$ python -q
>>> import numpy as np
>>> import numpy.linalg as la
>>> np.set_printoptions(precision=2, suppress=True, linewidth=200, legacy="1.25")
>>> rnd = lambda a: np.round(a, 2) + 0
>>> X = np.load("mat.npy")
>>> print(X)
[[  1. -10.  -2.  -2.]
 [-10.  22.   5.   5.]
 [ -2.   5.  -2.   1.]
 [ -2.   5.   1.  -2.]]
>>> # equal to its transpose
>>> rnd(la.eigvals(X))
array([-3., 28., -3., -3.])
>>> print(rnd(la.eigvals(X).sum().real))
19.0
>>> print(rnd(la.det(X[::-1])))
-756.0
>>> np.kron(np.eye(2, dtype=int), X)
array([[  1., -10.,  -2.,  -2.,   0.,  -0.,  -0.,  -0.],
       [-10.,  22.,   5.,   5.,  -0.,   0.,   0.,   0.],
       [ -2.,   5.,  -2.,   1.,  -0.,   0.,  -0.,   0.],
       [ -2.,   5.,   1.,  -2.,  -0.,   0.,   0.,  -0.],
       [  0.,  -0.,  -0.,  -0.,   1., -10.,  -2.,  -2.],
       [ -0.,   0.,   0.,   0., -10.,  22.,   5.,   5.],
       [ -0.,   0.,  -0.,   0.,  -2.,   5.,  -2.,   1.],
       [ -0.,   0.,   0.,  -0.,  -2.,   5.,   1.,  -2.]])
>>> ev, evecs = la.eigh(X)
>>> np.unique(ev.round(6) + 0, return_counts=True)[1]
array([3, 1])
>>> print(rnd(la.svd(X, compute_uv=False)))
[28.  3.  3.  3.]
>>> print(rnd(np.abs(evecs[:, -1])))
[0.36 0.9  0.18 0.18]
>>> rnd(evecs @ np.diag(ev) @ evecs.T)
array([[  1., -10.,  -2.,  -2.],
       [-10.,  22.,   5.,   5.],
       [ -2.,   5.,  -2.,   1.],
       [ -2.,   5.,   1.,  -2.]])
>>> rnd(evecs.T @ evecs)
array([[1., 0., 0., 0.],
       [0., 1., 0., 0.],
       [0., 0., 1., 0.],
       [0., 0., 0., 1.]])
>>> rnd(evecs.T @ X @ evecs)
array([[-3.,  0.,  0.,  0.],
       [ 0., -3.,  0.,  0.],
       [ 0.,  0., -3.,  0.],
       [ 0.,  0.,  0., 28.]])
>>> ev, evecs = la.eig(X)
>>> print(rnd(ev))
[-3. 28. -3. -3.]
>>> rnd(np.sort(la.eigvals(la.inv(X))))
array([-0.33, -0.33, -0.33,  0.04])
>>> data = np.array([[3, 3, 2], [0, 3, 2], [3, 3, 2], [0, 3, 2], [1, 2, 1]])
>>> data
array([[3, 3, 2],
       [0, 3, 2],
       [3, 3, 2],
       [0, 3, 2],
       [1, 2, 1]])
>>> x = np.array([3, -1, 1])
>>> target = data @ x
>>> c, lr = np.zeros(3), 1 / la.norm(data, 2) ** 2
>>> for i in range(150):
...     c -= lr * data.T @ (data @ c - target)
...     if i % 50 == 0: print(i, round(la.norm(data @ c - target), 2))
... 
0 6.9
50 0.35
100 0.33
>>> rnd(la.cond(data))
31.22
>>> rnd(c)
array([ 3.  , -0.35,  0.  ])
